$ ipython --no-banner

In [1]: import numpy as np

In [2]: np.set_printoptions(precision=2, suppress=True, linewidth=200, floatmode="fixed")

In [3]: def rnd(a):
   ...:     return np.round(a, 2) + 0
   ...: 

In [4]: J = np.loadtxt("sample5.csv", delimiter=",")

In [5]: J
Out[5]: 
array([[ -4.05,  -1.22,  -3.06],
       [  0.20,   0.01,   0.05],
       [ 15.59,   5.06,  12.12],
       [ 11.41,   3.54,   8.85],
       [ -8.96,  -3.18,  -6.97],
       [ -6.82,  -2.14,  -5.08],
       [ -7.75,  -2.69,  -6.00],
       [ -3.88,  -1.02,  -3.13],
       [  2.89,   1.09,   2.23],
       [ -8.31,  -2.66,  -6.36],
       [-26.13,  -8.72, -20.23],
       [  8.49,   2.65,   6.65],
       [ -1.11,  -0.35,  -0.71],
       [ 12.75,   4.19,  10.03],
       [  2.45,   0.75,   2.06],
       [  6.97,   2.25,   5.33],
       [ -4.66,  -1.52,  -3.69],
       [  4.17,   1.30,   3.23],
       [-11.60,  -3.96,  -9.00],
       [ -7.17,  -2.54,  -5.66],
       [  1.88,   0.65,   1.45],
       [ -0.86,  -0.10,  -0.41],
       [ -4.30,  -1.58,  -3.59]])

In [6]: dist = np.linalg.norm(J[:, None] - J[None], axis=-1)

In [7]: dist[12].round(6).argsort(kind="stable")[:4]
Out[7]: array([12, 21,  1,  7])

In [8]: dist.mean(axis=1).argmax()
Out[8]: np.int64(10)

In [9]: dist.shape
Out[9]: (23, 23)

In [10]: rnd(dist[:5, :5])
Out[10]: 
array([[ 0.00,  5.41, 25.60, 20.09,  6.58],
       [ 5.41,  0.00, 20.20, 14.68, 11.97],
       [25.60, 20.20,  0.00,  5.52, 32.17],
       [20.09, 14.68,  5.52,  0.00, 26.65],
       [ 6.58, 11.97, 32.17, 26.65,  0.00]])

In [11]: np.linalg.matrix_rank(dist ** 2)
Out[11]: np.int64(5)

In [12]: cent = J[[6, 0]].astype(float)

In [13]: for _ in range(7):
    ...:     z = np.linalg.norm(J[:, None] - cent, axis=-1).argmin(axis=1)
    ...:     cent = np.array([J[z == j].mean(axis=0) for j in range(2)])
    ...: 

In [14]: z
Out[14]: array([0, 1, 1, 1, 0, 0, 0, 0, 1, 0, 0, 1, 1, 1, 1, 1, 0, 1, 0, 0, 1, 1, 0])

In [15]: np.bincount(z)
Out[15]: array([11, 12])

In [16]: rnd(cent[1] - cent[0])
Out[16]: array([13.91,  4.59, 10.86])

In [17]: np.abs(cent[1] - cent[0]).argmax()
Out[17]: np.int64(0)
